In [1]: import numpy as np

In [2]: from numpy import linalg as LA

In [3]: np.set_printoptions(precision=1, suppress=True, linewidth=120)

In [4]: other = np.array([[-1, -1, 1, -2], [-1, 0, -3, -3], [2, 0, 3, -1], [-3, -1, -2, 0]])

In [5]: J = np.triu(other)

In [6]: print(J)
[[-1 -1  1 -2]
 [ 0  0 -3 -3]
 [ 0  0  3 -1]
 [ 0  0  0  0]]

In [7]: print(np.argsort(-LA.norm(J, axis=0).round(6), kind="stable")[:3])
[2 3 0]

In [8]: print(round(LA.norm(J, 2) / LA.norm(J), 1))
0.8

In [9]: print(LA.cond(J) > 100)
True

In [10]: print([round(float(x), 1) for x in LA.svd(J, compute_uv=False)[:3]])
[4.6, 3.6, 1.0]

In [11]: print(np.abs(np.diag(LA.qr(J)[1])) > 1e-9)
[ True False  True False]

In [12]: print(np.unique(J.round(6), axis=0).shape)
(4, 4)

In [13]: print(LA.lstsq(J[:-1].T, J[-1])[2])
3

In [14]: print(round(float(np.trace(LA.pinv(J) @ J)), 1))
3.0

In [15]: print(np.round(J @ LA.pinv(J) @ J, 1) + 0)
[[-1. -1.  1. -2.]
 [ 0.  0. -3. -3.]
 [ 0.  0.  3. -1.]
 [ 0.  0.  0.  0.]]

In [16]: arr = np.loadtxt("m.csv", delimiter=",")

In [17]: print(arr)
[[ 16.7   9.9   4.8]
 [ -8.8 -17.3  -4.7]
 [ -3.7  19.4   2.9]
 [ 18.    7.5   4.6]
 [-15.1  13.1  -0.4]
 [  0.9  19.6   3.7]
 [ 10.8  16.1   4.9]
 [  4.5  19.    4.3]
 [ 11.6  15.6   4.9]
 [ 15.2  12.    4.9]]

In [18]: cent = arr[[7, 2]].astype(float)

In [19]: for _ in range(7):
    ...:     lab = LA.norm(arr[:, None] - cent, axis=-1).argmin(axis=1)
    ...:     cent = np.array([arr[lab == j].mean(axis=0) for j in range(2)])
    ...: 

In [20]: print(lab)
[0 1 0 0 1 0 0 0 0 0]

In [21]: print(np.abs(cent[1] - cent[0]).argmax())
0

In [22]: print(cent[1] - cent[0])
[-21.2 -17.   -6.9]

In [23]: Xc = arr - arr.mean(axis=0)

In [24]: Uu, sigma, VT = LA.svd(Xc, full_matrices=False)

In [25]: print(np.round(Xc.mean(axis=0), 1) + 0)
[0. 0. 0.]

In [26]: print((np.sign(Uu[:, 0]) == np.sign(Uu[0, 0])).astype(int))
[1 0 0 1 0 1 1 1 1 1]

In [27]: M = np.array([[2, 2, 1], [1, 1, 2], [3, 2, 3]])

In [28]: M[1] = M[0]

In [29]: print(M)
[[2 2 1]
 [2 2 1]
 [3 2 3]]

In [30]: proj = np.triu(np.array([[-3, 3, 2], [-3, 2, 3], [2, 1, 2]]), 1) + np.eye(3)

In [31]: other = proj @ M @ LA.inv(proj)

In [32]: print(np.round(np.poly(other), 1) + 0)
[ 1. -7.  7.  0.]

In [33]: print(np.trace(other), np.trace(M))
7.0 7

In [34]: print(round(float(LA.det(other)), 1))
0.0

In [35]: print(M @ M)
[[11 10  7]
 [11 10  7]
 [19 16 14]]

In [36]: print(np.allclose(M @ M.T, M.T @ M))
False

In [37]: print(np.trace(M))
7

In [38]: print(np.allclose(M, M.T))
False

In [39]: rng = np.random.default_rng(8942)

In [40]: lab = rng.permutation(3)

In [41]: print(lab)
[0 2 1]

In [42]: other = M[lab][:, lab]

In [43]: print(np.round(np.sort(np.abs(LA.eigvals(other))), 1) + 0)
[0.  1.2 5.8]

In [44]: print(round(float(LA.det(other)), 1), round(float(LA.det(M[lab])), 1))
0.0 -0.0

In [45]: print(np.trace(other))
7

In [46]: print(other)
[[2 1 2]
 [3 3 2]
 [2 1 2]]

In [47]: F = np.load("mat.npy")

In [48]: print(F)
[[ 5.1 29.8  0. ]
 [17.  -2.9 35.2]
 [15.8 12.  28.1]]

In [49]: evals, evecs = LA.eig(F)

In [50]: print(np.round(np.prod(evals), 1))
-231.7

In [51]: print(np.sort(LA.eigvals(F @ F)))
[   0.1  337.7 2344.2]

In [52]: print(np.round(np.sort(LA.eigvals(LA.inv(F))), 1) + 0)
[-0.1  0.   3.8]

In [53]: def softmax(z):
    ...:     e = np.exp(z - z.max(axis=-1, keepdims=True))
    ...:     return e / e.sum(axis=-1, keepdims=True)
    ...: 

In [54]: print(softmax(F).sum(axis=1))
[1. 1. 1.]

In [55]: print(np.round(softmax(F[0] + 4), 1) + 0)
[0. 1. 0.]

In [56]: att = F @ F.T / np.sqrt(3)

In [57]: print(softmax(att).round(6).argmax(axis=1))
[0 1 1]

In [58]: print(np.round(softmax(att), 1) + 0)
[[1. 0. 0.]
 [0. 1. 0.]
 [0. 1. 0.]]

In [59]: X = np.loadtxt("arr.csv", delimiter=",")

In [60]: print(X)
[[1. 0.]
 [3. 5.]]

In [61]: lab = rng.permutation(2)

In [62]: print(lab)
[0 1]

In [63]: other = X[lab][:, lab]

In [64]: print(np.sort(np.abs(LA.eigvals(other))))
[1. 5.]

In [65]: print(np.allclose(other, X))
True

In [66]: print(np.diag(other))
[1. 5.]
